$ python3 -q
>>> import numpy as np
>>> from numpy import linalg as LA
>>> np.set_printoptions(precision=3, suppress=True, linewidth=200)
>>> def rd(a):
...     return np.round(a, 3) + 0
... 
>>> arr = np.load("case15.npy")
>>> arr
array([[-4, -5,  3, -4,  3, -3, -2],
       [ 0,  1,  1, -4, -4,  1,  5],
       [ 0,  0,  5, -4, -2, -5, -2],
       [ 0,  0,  0,  5, -1, -3,  5],
       [ 0,  0,  0,  0,  3, -4, -2],
       [ 0,  0,  0,  0,  0,  5,  0],
       [ 0,  0,  0,  0,  0,  0, -3]])
>>> # triangular, det is the product of the diagonal
>>> vec = np.array([4, 4, 2, 2, 9, 1, 5])
>>> rhs = arr @ vec
>>> coef, lr = np.zeros(7), 1 / LA.norm(arr, 2) ** 2
>>> for i in range(200):
...     coef -= lr * arr.T @ (arr @ coef - rhs)
...     if i % 50 == 0: print(i, round(LA.norm(arr @ coef - rhs), 3))
... 
0 23.685
50 7.66
100 4.049
150 2.148
>>> rd(LA.cond(arr))
np.float64(57.351)
>>> rng = np.random.default_rng(82)
>>> lab = rng.permutation(7)
>>> lab
array([4, 3, 6, 1, 5, 2, 0])
>>> A2 = arr[lab][:, lab]
>>> np.allclose(A2, arr)
False
>>> np.diag(A2)
array([ 3,  5, -3,  1,  5,  5, -4])
>>> A2
array([[ 3,  0, -2,  0, -4,  0,  0],
       [-1,  5,  5,  0, -3,  0,  0],
       [ 0,  0, -3,  0,  0,  0,  0],
       [-4, -4,  5,  1,  1,  1,  0],
       [ 0,  0,  0,  0,  5,  0,  0],
       [-2, -4, -2,  0, -5,  5,  0],
       [ 3, -4, -2, -5, -3,  3, -4]])
>>> vec = np.array([2, 1, 4, 4, -2, -3, 1])
>>> rhs = A2 @ vec
>>> rhs
array([  6,  29, -12,   7, -10, -21, -33])
>>> rd(LA.solve(A2.T, A2[2]))
array([0., 0., 1., 0., 0., 0., 0.])
>>> rd(LA.solve(A2, rhs + A2[:, 2]))
array([ 2.,  1.,  5.,  4., -2., -3.,  1.])
>>> rd(LA.solve(A2, A2[:, 6]))
array([0., 0., 0., 0., 0., 0., 1.])
>>> F = np.loadtxt("block7.csv", delimiter=",")
>>> rd(F)
array([[-1.769,  0.178, -0.116, -0.908],
       [-0.885, -0.191,  0.825,  1.581],
       [-0.295, -0.491, -1.782,  0.705],
       [ 0.   ,  1.921, -0.362,  0.422]])
>>> rd(LA.svd(F, compute_uv=False))
array([2., 2., 2., 2.])
>>> rd(LA.norm(F, axis=0))
array([2., 2., 2., 2.])
>>> u, r1 = F[1], F[3]
>>> u @ u
np.float64(4.0)
>>> pr = (u @ r1) / (u @ u) * u
>>> rd(r1 - pr)
array([ 0.   ,  1.921, -0.362,  0.422])
>>> (r1 - pr) @ u
np.float64(0.0)
>>> proj = np.triu(np.array([[3, 0, 3, 1], [0, 3, 0, -2], [-3, 0, -1, -2], [1, 2, 3, -2]]), 1) + np.eye(4)
>>> A2 = proj @ F @ LA.inv(proj)
>>> rd(LA.det(A2))
np.float64(-16.0)
>>> LA.matrix_rank(A2)
np.int64(4)
>>> rd(np.trace(A2)), rd(np.trace(F))
(np.float64(-3.321), np.float64(-3.321))
>>> A2 = LA.inv(arr)
>>> (np.abs(A2) > 1e-9).astype(int)
array([[1, 1, 1, 1, 1, 1, 1],
       [0, 1, 1, 1, 1, 1, 1],
       [0, 0, 1, 1, 1, 1, 1],
       [0, 0, 0, 1, 1, 1, 1],
       [0, 0, 0, 0, 1, 1, 1],
       [0, 0, 0, 0, 0, 1, 0],
       [0, 0, 0, 0, 0, 0, 1]])
>>> rd(LA.slogdet(arr)[0])
np.float64(1.0)
>>> rd(LA.det(arr) * A2)
array([[ -1125.,  -5625.,   1800.,  -3960.,  -6495.,  -5322., -12095.],
       [     0.,   4500.,   -900.,   2880.,   6360.,   5016.,   8660.],
       [     0.,      0.,    900.,    720.,    840.,   2004.,     40.],
       [     0.,      0.,      0.,    900.,    300.,    780.,   1300.],
       [     0.,      0.,      0.,      0.,   1500.,   1200.,  -1000.],
       [     0.,      0.,      0.,      0.,      0.,    900.,      0.],
       [     0.,      0.,      0.,      0.,      0.,      0.,  -1500.]])
>>> np.allclose(A2, arr.T)
False
>>> J = np.loadtxt("m.csv", delimiter=",")
>>> J
array([[ 10.348,   4.516,   4.412,  -3.516,   4.904,  -0.715,  -9.191, -10.302],
       [ -0.815,  -2.018,  -2.403,   6.042,  -0.383,   5.196,   5.168,   2.819],
       [  8.505,  -0.03 ,  -0.995,   9.995,   4.018,  10.988,   2.498,  -4.014],
       [ -8.592,  -4.531,  -4.587,   5.507,  -4.128,   2.89 ,   9.719,   9.509],
       [  4.646,   2.985,   3.185,  -4.989,   2.202,  -3.391,  -6.786,  -5.833],
       [ -0.636,  -1.496,  -1.819,   4.501,  -0.265,   3.93 ,   3.878,   2.097],
       [  2.537,   2.002,   2.163,  -3.992,   1.229,  -2.983,  -4.676,  -3.622],
       [  4.802,   3.515,   3.771,  -6.531,   2.315,  -4.699,  -8.089,  -6.496],
       [ -8.414,  -4.026,  -4.   ,   4.005,  -4.03 ,   1.598,   8.44 ,   8.824],
       [  8.173,   3.567,   3.418,  -2.476,   3.903,  -0.297,  -7.085,  -8.092],
       [ -0.185,  -0.522,  -0.583,   1.515,  -0.081,   1.308,   1.303,   0.691],
       [  6.139,   2.506,   2.402,  -1.489,   2.847,   0.131,  -4.985,  -5.878],
       [ -9.3  ,  -2.013,  -1.365,  -3.981,  -4.416,  -5.762,   2.66 ,   6.756],
       [ -7.404,  -1.479,  -0.991,  -3.465,  -3.469,  -4.878,   1.876,   5.294],
       [ -6.312,  -3.018,  -2.988,   3.003,  -3.015,   1.171,   6.247,   6.599],
       [  0.592,   1.494,   1.809,  -4.517,   0.295,  -3.928,  -3.928,  -2.081]])
>>> d = LA.norm(J[:, None] - J[None], axis=-1)
>>> (d + 1e9 * np.eye(16)).round(6).argmin(axis=1)
array([ 9,  5,  1,  8,  7,  1, 15,  4,  3, 11,  5,  9, 13, 12,  8,  6])
>>> LA.matrix_rank(d ** 2)
np.int64(10)
>>> rd(d[:5, :5])
array([[ 0.   , 27.319, 23.447, 38.047,  8.874],
       [27.319,  0.   , 14.668, 12.517, 22.493],
       [23.447, 14.668,  0.   , 26.694, 23.781],
       [38.047, 12.517, 26.694,  0.   , 31.458],
       [ 8.874, 22.493, 23.781, 31.458,  0.   ]])
>>> d.shape
(16, 16)
>>> Uu, sv, VT = LA.svd(J)
>>> rd(sv)
array([46.95 , 26.617,  0.122,  0.095,  0.078,  0.058,  0.051,  0.033])
>>> A2 = Uu[:, :2] @ np.diag(sv[:2]) @ VT[:2]
>>> LA.matrix_rank(J, rtol=0.05)
np.int64(2)
>>> Uu, sv, VT = LA.svd(J, full_matrices=False)
>>> rd(sv / sv[0])
array([1.   , 0.567, 0.003, 0.002, 0.002, 0.001, 0.001, 0.001])
>>> rd(Uu.T @ Uu)
array([[1., 0., 0., 0., 0., 0., 0., 0.],
       [0., 1., 0., 0., 0., 0., 0., 0.],
       [0., 0., 1., 0., 0., 0., 0., 0.],
       [0., 0., 0., 1., 0., 0., 0., 0.],
       [0., 0., 0., 0., 1., 0., 0., 0.],
       [0., 0., 0., 0., 0., 1., 0., 0.],
       [0., 0., 0., 0., 0., 0., 1., 0.],
       [0., 0., 0., 0., 0., 0., 0., 1.]])
>>> np.allclose(Uu * sv @ VT, J)
True
>>> rd(sv)
array([46.95 , 26.617,  0.122,  0.095,  0.078,  0.058,  0.051,  0.033])
>>> Uu.shape, sv.shape, VT.shape
((16, 8), (8,), (8, 8))
>>> np.abs(Uu[:, 0]).round(6).argmax()
np.int64(0)
